$ ipython --no-banner

In [1]: import numpy as np

In [2]: from numpy import linalg as LA

In [3]: np.set_printoptions(precision=1, suppress=True, linewidth=140, legacy="1.25")

In [4]: M = np.array([[0.0, 0.0, 1.0], [0.0, 1.0, 0.0], [-1.0, 0.0, 0.0]])

In [5]: hat = np.triu(np.array([[1, 2, 0], [1, 0, 1], [3, 0, 1]]), 1) + np.eye(3)

In [6]: other = hat @ M @ LA.inv(hat)

In [7]: np.trace(other), np.trace(M)
Out[7]: (1.0, 1.0)

In [8]: np.poly(other)
Out[8]: array([ 1., -1.,  1., -1.])

In [9]: other
Out[9]: 
array([[ 0.,  2., -1.],
       [-1.,  3., -3.],
       [-1.,  2., -2.]])

In [10]: hat @ M - M @ hat
Out[10]: 
array([[ 0.,  2.,  0.],
       [-1.,  0., -1.],
       [ 0.,  2.,  0.]])

In [11]: LA.matrix_rank(other)
Out[11]: 3

In [12]: round(LA.det(other), 1)
Out[12]: 1.0

In [13]: M @ M
Out[13]: 
array([[-1.,  0.,  0.],
       [ 0.,  1.,  0.],
       [ 0.,  0., -1.]])

In [14]: np.sort(LA.eigvals(M).real)
Out[14]: array([0., 0., 1.])

In [15]: (M != 0).astype(int)
Out[15]: 
array([[0, 0, 1],
       [0, 1, 0],
       [1, 0, 0]])

In [16]: np.flatnonzero(LA.matrix_power((M != 0) + (M.T != 0) + np.eye(3), 3)[1])
Out[16]: array([1])

In [17]: blk = np.stack([M, -2 * M, M[::-1]])

In [18]: blk.sum(axis=0)
Out[18]: 
array([[-1.,  0., -1.],
       [ 0.,  0.,  0.],
       [ 1.,  0.,  1.]])

In [19]: np.einsum("bij,cij->bc", blk, blk)
Out[19]: 
array([[ 3., -6.,  1.],
       [-6., 12., -2.],
       [ 1., -2.,  3.]])

In [20]: LA.norm(blk, axis=(1, 2))
Out[20]: array([1.7, 3.5, 1.7])

In [21]: m1 = np.load("arr.npy")

In [22]: m1
Out[22]: 
array([[ 0,  0,  0,  0],
       [15,  8, 11,  8],
       [ 0,  0,  0,  0],
       [ 0,  0,  0,  0],
       [ 0,  0,  0,  0],
       [ 0,  0,  0,  0],
       [ 1,  0,  0,  2],
       [ 1,  0,  0,  2],
       [13, 10, 13,  7],
       [ 6,  5,  7,  4],
       [ 0,  0,  0,  0],
       [ 0,  0,  0,  0],
       [ 0,  0,  1,  1],
       [18, 17, 21,  9],
       [11, 12, 15,  6],
       [ 0,  0,  0,  0],
       [ 0,  0,  0,  1],
       [15,  8, 11,  8],
       [25, 22, 27, 12],
       [ 0,  0,  0,  0],
       [15,  8, 11,  8],
       [ 0,  0,  0,  1],
       [ 0,  2,  3,  0],
       [ 0,  0,  1,  1],
       [ 3,  0,  0,  3],
       [ 0,  0,  0,  1]])

In [23]: Q, Rm = LA.qr(m1)

In [24]: np.round(Q.T @ Q, 1) + 0
Out[24]: 
array([[1., 0., 0., 0.],
       [0., 1., 0., 0.],
       [0., 0., 1., 0.],
       [0., 0., 0., 1.]])

In [25]: Q.round(1) + 0
Out[25]: 
array([[ 0. ,  0. ,  0. ,  0. ],
       [-0.3, -0.4, -0.1,  0.1],
       [ 0. ,  0. ,  0. ,  0. ],
       [ 0. ,  0. ,  0. ,  0. ],
       [ 0. ,  0. ,  0. ,  0. ],
       [ 0. ,  0. ,  0. ,  0. ],
       [ 0. , -0.1,  0.1, -0.5],
       [ 0. , -0.1,  0.1, -0.5],
       [-0.3,  0. , -0.1,  0. ],
       [-0.1,  0. , -0.3, -0.2],
       [ 0. ,  0. ,  0. ,  0. ],
       [ 0. ,  0. ,  0. ,  0. ],
       [ 0. ,  0. , -0.5, -0.1],
       [-0.4,  0.4,  0.1, -0.1],
       [-0.2,  0.4, -0.2, -0.2],
       [ 0. ,  0. ,  0. ,  0. ],
       [ 0. ,  0. ,  0. , -0.3],
       [-0.3, -0.4, -0.1,  0.1],
       [-0.6,  0.3,  0.3,  0.1],
       [ 0. ,  0. ,  0. ,  0. ],
       [-0.3, -0.4, -0.1,  0.1],
       [ 0. ,  0. ,  0. , -0.3],
       [ 0. ,  0.2, -0.4,  0.1],
       [ 0. ,  0. , -0.5, -0.1],
       [-0.1, -0.3,  0.2, -0.4],
       [ 0. ,  0. ,  0. , -0.3]])

In [26]: Q.shape, Rm.shape
Out[26]: ((26, 4), (4, 4))
